$ ipython --no-banner

In [1]: import numpy as np

In [2]: from numpy import linalg as LA

In [3]: np.set_printoptions(precision=2, suppress=True, linewidth=120)

In [4]: K = np.loadtxt("mat.csv", delimiter=",")

In [5]: K
Out[5]: 
array([[0., 1., 0., 1.],
       [1., 0., 0., 0.],
       [0., 0., 0., 0.],
       [1., 0., 0., 0.]])

In [6]: # 2 blocks once reordered

In [7]: np.allclose(K, K.T)
Out[7]: True

In [8]: np.allclose(K @ K.T, K.T @ K)
Out[8]: True

In [9]: F = np.load("sample2.npy")

In [10]: F
Out[10]: 
array([[ 10.66, -11.28,   9.75,  -0.71],
       [  1.23,  -5.59,   2.4 ,   4.71],
       [ 12.71,  -7.78,   1.56,  -3.55],
       [ -9.5 ,  -1.37,   1.85,  -7.09],
       [ -6.78, -21.12,  -0.57,  -0.26],
       [ -1.93,   7.65,   3.05,  -3.3 ],
       [-12.5 ,  -2.54,  -2.81,   0.36],
       [ -6.98,  -8.66,  -2.05,  -7.37],
       [ -1.35,  -5.47,  -1.44,   0.55],
       [  8.72,  -2.75,   6.1 ,  -1.36],
       [ -5.26,  -1.08,   1.74,   1.26]])

In [11]: Xc = F - F.mean(axis=0)

In [12]: U, sigma, vt = LA.svd(Xc, full_matrices=False)

In [13]: sigma ** 2 / (sigma ** 2).sum()
Out[13]: array([0.54, 0.34, 0.08, 0.04])

In [14]: np.abs(vt[-1])
Out[14]: array([0.32, 0.08, 0.94, 0.02])

In [15]: np.abs(vt[0]).argmax()
Out[15]: np.int64(0)

In [16]: np.searchsorted(np.cumsum(sigma ** 2) / (sigma ** 2).sum(), 0.9) + 1
Out[16]: np.int64(3)

In [17]: (np.sign(U[:, 0]) == np.sign(U[0, 0])).astype(int)
Out[17]: array([1, 1, 1, 0, 0, 0, 0, 0, 0, 1, 0])

In [18]: LA.matrix_rank(Xc)
Out[18]: np.int64(4)

In [19]: d = LA.norm(F[:, None] - F[None], axis=-1)

In [20]: d[:5, :5]
Out[20]: 
array([[ 0.  , 14.31,  9.57, 24.65, 22.53],
       [14.31,  0.  , 14.34, 16.51, 18.41],
       [ 9.57, 14.34,  0.  , 23.39, 23.94],
       [24.65, 16.51, 23.39,  0.  , 21.21],
       [22.53, 18.41, 23.94, 21.21,  0.  ]])

In [21]: np.unravel_index(d.round(6).argmax(), d.shape)
Out[21]: (np.int64(4), np.int64(5))

In [22]: d[6].round(6).argsort(kind="stable")[:4]
Out[22]: array([ 6, 10,  3,  7])

In [23]: LA.matrix_rank(d ** 2)
Out[23]: np.int64(6)

In [24]: LA.norm(F, axis=1)
Out[24]: array([18.34,  7.79, 15.4 , 12.08, 22.19,  9.08, 13.07, 13.5 ,  5.84, 11.08,  5.78])

In [25]: d.shape
Out[25]: (11, 11)

In [26]: d.mean(axis=1).argmax()
Out[26]: np.int64(4)

In [27]: cov = np.cov(F, rowvar=False)

In [28]: np.polyfit(F[:, 2], F[:, 1], 1)
Out[28]: array([ 0.13, -5.69])

In [29]: np.argsort(-F.std(axis=0).round(6), kind="stable")
Out[29]: array([0, 1, 2, 3])

In [30]: np.corrcoef(F.T)
Out[30]: 
array([[ 1.  , -0.1 ,  0.71,  0.13],
       [-0.1 ,  1.  ,  0.07, -0.12],
       [ 0.71,  0.07,  1.  ,  0.1 ],
       [ 0.13, -0.12,  0.1 ,  1.  ]])

In [31]: LA.eigvalsh(cov)[::-1]
Out[31]: array([80.5 , 51.23, 12.48,  5.75])

In [32]: cov
Out[32]: 
array([[71.62, -6.32, 22.21,  3.96],
       [-6.32, 51.84,  1.82, -2.99],
       [22.21,  1.82, 13.59,  1.28],
       [ 3.96, -2.99,  1.28, 12.92]])

In [33]: np.argwhere(np.triu(np.abs(np.corrcoef(F.T)) > 0.8, 1))
Out[33]: array([], shape=(0, 2), dtype=int64)

In [34]: F.std(axis=0)
Out[34]: array([8.07, 6.86, 3.51, 3.43])

In [35]: Z = F[[3, 6]].astype(float)

In [36]: for _ in range(7):
    ...:     labels = LA.norm(F[:, None] - Z, axis=-1).argmin(axis=1)
    ...:     Z = np.array([F[labels == j].mean(axis=0) for j in range(2)])
    ...: 

In [37]: labels
Out[37]: array([0, 1, 0, 1, 1, 0, 1, 1, 1, 0, 1])

In [38]: np.abs(Z[1] - Z[0]).argmax()
Out[38]: np.int64(0)

In [39]: Z
Out[39]: 
array([[ 7.54, -3.54,  5.12, -2.23],
       [-5.88, -6.55, -0.13, -1.12]])

In [40]: np.bincount(labels)
Out[40]: array([4, 7])

In [41]: x = np.array([-4, -2, -1, 2])

In [42]: rhs = F @ x

In [43]: c, lr = np.zeros(4), 1 / LA.norm(F, 2) ** 2

In [44]: for i in range(30):
    ...:     c -= lr * F.T @ (F @ c - rhs)
    ...:     if i % 5 == 0: print(i, round(LA.norm(F @ c - rhs), 2))
    ...: 
0 27.35
5 10.07
10 4.44
15 2.19
20 1.19
25 0.68

In [45]: np.round(LA.cond(F), 2)
Out[45]: np.float64(3.21)

In [46]: c
Out[46]: array([-3.99, -2.  , -1.04,  1.98])

In [47]: E = np.diag(np.array([0, 2, 0]))

In [48]: E
Out[48]: 
array([[0, 0, 0],
       [0, 2, 0],
       [0, 0, 0]])

In [49]: # 3 blocks once reordered

In [50]: rng = np.random.default_rng(254742)

In [51]: labels = rng.permutation(3)

In [52]: labels
Out[52]: array([1, 0, 2])

In [53]: Y = E[labels][:, labels]

In [54]: Y
Out[54]: 
array([[2, 0, 0],
       [0, 0, 0],
       [0, 0, 0]])

In [55]: np.allclose(Y, E)
Out[55]: False

In [56]: np.trace(Y)
Out[56]: np.int64(2)

In [57]: round(float(LA.det(Y)), 2), round(LA.det(E[labels]), 2)
Out[57]: (0.0, np.float64(0.0))

In [58]: Y = np.array([[2, 0, 1], [1, 1, 0], [3, 0, 2]])

In [59]: np.einsum("ij->j", E)
Out[59]: array([0, 2, 0])

In [60]: Y.T @ E.T
Out[60]: 
array([[0, 2, 0],
       [0, 2, 0],
       [0, 0, 0]])

In [61]: np.einsum("ik,kj->ij", E, Y)
Out[61]: 
array([[0, 0, 0],
       [2, 2, 0],
       [0, 0, 0]])

In [62]: LA.matrix_rank(np.vstack([E, Y.T]))
Out[62]: np.int64(3)

In [63]: E @ Y
Out[63]: 
array([[0, 0, 0],
       [2, 2, 0],
       [0, 0, 0]])

In [64]: np.vstack([E, Y.T]).shape
Out[64]: (6, 3)

In [65]: (E != 0).astype(int)
Out[65]: 
array([[0, 0, 0],
       [0, 1, 0],
       [0, 0, 0]])

In [66]: np.sort(LA.eigvals(E).real)
Out[66]: array([0., 0., 2.])

In [67]: J = np.load("layer11.npy")

In [68]: J
Out[68]: 
array([[19.03, 20.94,  9.01, -0.06],
       [ 6.08,  9.08,  0.14,  0.08],
       [17.11, 30.11, 17.1 ,  4.11],
       [10.99, 29.04, 12.79,  5.01],
       [ 0.12, 11.9 ,  8.03,  4.16]])

In [69]: cov = J.T @ J

In [70]: LA.svd(J, compute_uv=False) ** 2
Out[70]: array([3731.57,  133.63,   20.89,    0.02])

In [71]: np.allclose(cov, cov.T)
Out[71]: True

In [72]: np.diag(cov)
Out[72]: array([ 812.65, 2412.47,  601.67,   59.31])

In [73]: cov
Out[73]: 
array([[ 812.65, 1289.45,  606.42,  125.23],
       [1289.45, 2412.47, 1171.8 ,  318.22],
       [ 606.42, 1171.8 ,  601.67,  167.23],
       [ 125.23,  318.22,  167.23,   59.31]])

In [74]: LA.norm(J, axis=1)
Out[74]: array([29.7 , 10.93, 38.84, 33.95, 14.95])

In [75]: np.round(LA.norm(J) ** 2 / LA.norm(J, 2) ** 2, 2)
Out[75]: np.float64(1.04)

In [76]: round(LA.norm(J, 1), 2), round(float(LA.norm(J, np.inf)), 2)
Out[76]: (np.float64(101.07), 68.43)

In [77]: np.round(LA.norm(J[0] - J[3]), 2)
Out[77]: np.float64(13.05)

In [78]: round(float(LA.norm(J[0], 1)), 2), round(LA.norm(J[0], np.inf), 2)
Out[78]: (49.04, np.float64(20.94))

In [79]: LA.svd(J, compute_uv=False)
Out[79]: array([61.09, 11.56,  4.57,  0.14])

In [80]: np.abs(J).max()
Out[80]: np.float64(30.11)

In [81]: np.count_nonzero(J)
Out[81]: np.int64(20)

In [82]: LA.matrix_rank(J)
Out[82]: np.int64(4)

In [83]: m1 = np.loadtxt("m.csv", delimiter=",")

In [84]: m1
Out[84]: 
array([[58.96, 59.69, 39.48, 39.82],
       [60.48, 60.44, 40.23, 39.77],
       [59.97, 60.31, 40.28, 40.07],
       [59.76, 59.66, 38.93, 39.22],
       [59.39, 59.01, 39.58, 38.46],
       [59.91, 58.86, 41.51, 39.59],
       [59.05, 61.23, 40.76, 38.65],
       [60.61, 58.88, 40.02, 40.34],
       [61.02, 61.28, 39.9 , 39.81],
       [60.59, 58.26, 40.  , 40.95],
       [60.7 , 58.56, 39.79, 41.66],
       [58.92, 60.73, 39.07, 38.79],
       [60.69, 60.48, 38.57, 39.77],
       [58.96, 60.33, 39.09, 38.66],
       [59.36, 58.79, 39.61, 40.16],
       [61.85, 59.84, 40.73, 40.58],
       [58.71, 60.41, 38.96, 40.11],
       [60.73, 59.71, 41.09, 42.54],
       [58.85, 60.16, 42.32, 39.39],
       [59.25, 58.56, 39.34, 40.3 ],
       [60.9 , 58.66, 40.35, 39.28],
       [58.5 , 58.37, 38.23, 39.31],
       [59.43, 60.19, 39.4 , 40.8 ],
       [58.96, 59.36, 37.5 , 40.55],
       [58.65, 59.94, 38.02, 40.7 ],
       [61.1 , 60.44, 40.93, 39.56],
       [58.83, 60.78, 40.82, 39.06],
       [59.13, 62.23, 41.41, 40.53],
       [57.41, 57.85, 40.42, 41.12],
       [59.91, 58.69, 40.94, 39.82],
       [59.52, 60.13, 41.38, 39.11]])

In [85]: round(LA.norm(m1, 2) / LA.norm(m1), 2)
Out[85]: np.float64(1.0)

In [86]: np.abs(LA.svd(m1)[2][-1])
Out[86]: array([0.73, 0.19, 0.17, 0.64])

In [87]: round(np.log10(LA.cond(m1)))
Out[87]: 2

In [88]: d = LA.norm(m1[:, None] - m1[None], axis=-1)

In [89]: d[8].round(6).argsort(kind="stable")[:4]
Out[89]: array([ 8,  1, 25,  2])

In [90]: (d + 1e9 * np.eye(31)).round(6).argmin(axis=1)
Out[90]: 
array([16,  2,  1,  0,  3, 29, 26,  9,  1, 10,  9, 13,  3, 11, 19, 25,  0, 10, 30, 14,  7, 19, 16, 24, 23,  1,  6, 26,
       19,  5, 26])

In [91]: LA.matrix_rank(d ** 2)
Out[91]: np.int64(6)

In [92]: d.mean(axis=1).argmax()
Out[92]: np.int64(28)

In [93]: W0 = np.array([[-0.6, 0.0, -0.4, 0.3, 1.8],
    ...:     [-1.5, -0.5, -1.1, 0.8, 0.1],
    ...:     [1.3, -0.9, -0.1, -0.3, -0.4],
    ...:     [0.6, 3.1, 2.0, 0.9, -1.7],
    ...:     [-1.9, 0.1, -1.4, -0.2, 0.9],
    ...:     [0.4, 3.04, 2.14, 0.9, -1.74],
    ...:     [0.7, 0.3, 1.3, 1.6, -0.8]])

In [94]: W1 = np.array([[2, 2], [0, 1], [1, -1], [-2, -2], [0, 1]])

In [95]: c = np.array([4, 3])

In [96]: hid = np.maximum(W0 @ W1 + c, 0)

In [97]: (hid > 0).mean(axis=0)
Out[97]: array([0.71, 0.71])

In [98]: Z = np.array([[1, 3, -1], [1, -1, 3]])

In [99]: (hid @ Z).round(6).argmax(axis=1)
Out[99]: array([2, 0, 1, 1, 2, 1, 1])

In [100]: Y = W0 + rng.integers(-2, 3, (7, 4)) @ rng.integers(-2, 3, (4, 5))

In [101]: Y
Out[101]: 
array([[-0.6 ,  3.  , -1.4 ,  0.3 ,  9.8 ],
       [ 2.5 ,  9.5 ,  6.9 ,  2.8 ,  0.1 ],
       [ 0.3 ,  2.1 ,  6.9 ,  4.7 ,  1.6 ],
       [ 1.6 ,  4.1 ,  4.  ,  6.9 ,  0.3 ],
       [-0.9 ,  4.1 ,  1.6 ,  0.8 ,  2.9 ],
       [-0.6 ,  1.04, -0.86,  3.9 ,  4.26],
       [-1.3 , -3.7 ,  1.3 ,  9.6 ,  3.2 ]])

In [102]: Y - W0
Out[102]: 
array([[ 0.,  3., -1.,  0.,  8.],
       [ 4., 10.,  8.,  2.,  0.],
       [-1.,  3.,  7.,  5.,  2.],
       [ 1.,  1.,  2.,  6.,  2.],
       [ 1.,  4.,  3.,  1.,  2.],
       [-1., -2., -3.,  3.,  6.],
       [-2., -4.,  0.,  8.,  4.]])

In [103]: np.abs(Y - W0).sum(axis=1)
Out[103]: array([12., 24., 18., 12., 11., 15., 18.])

In [104]: LA.matrix_rank(Y - W0, tol=1e-8)
Out[104]: np.int64(4)

In [105]: x = np.array([0, 2, -1, 0, -2])

In [106]: rhs = W0 @ x

In [107]: c, lr = np.zeros(5), 1 / LA.norm(W0, 2) ** 2

In [108]: for i in range(8):
     ...:     c -= lr * W0.T @ (W0 @ c - rhs)
     ...:     if i % 2 == 0: print(i, round(LA.norm(W0 @ c - rhs), 2))
     ...: 
0 3.55
2 2.85
4 2.42
6 2.11

In [109]: c
Out[109]: array([-0.32,  1.45,  0.46,  0.13, -1.09])

In [110]: np.round(LA.cond(W0), 2)
Out[110]: np.float64(16.39)

In [111]: x = np.array([0, 3, 3, 0, 0])

In [112]: rhs = W0 @ x

In [113]: np.round(LA.lstsq(W0, rhs)[0], 2) + 0
Out[113]: array([0., 3., 3., 0., 0.])

In [114]: rhs = rhs + 0.02 * rng.normal(size=7)

In [115]: rhs
Out[115]: array([-1.19, -4.82, -3.  , 15.3 , -3.91, 15.56,  4.8 ])

In [116]: c, *_ = LA.lstsq(W0, rhs)

In [117]: c.round(2) + 0
Out[117]: array([ 0.  ,  3.  ,  3.02, -0.01,  0.01])

In [118]: np.round(LA.norm(rhs - W0 @ c), 2)
Out[118]: np.float64(0.01)

In [119]: np.round(W0.T @ (rhs - W0 @ c), 2) + 0
Out[119]: array([0., 0., 0., 0., 0.])

In [120]: [round(float(LA.norm(LA.solve(W0.T @ W0 + lam * np.eye(5), W0.T @ rhs))), 2) for lam in (0, 1, 10, 100)]
Out[120]: [4.25, 3.81, 2.92, 1.06]
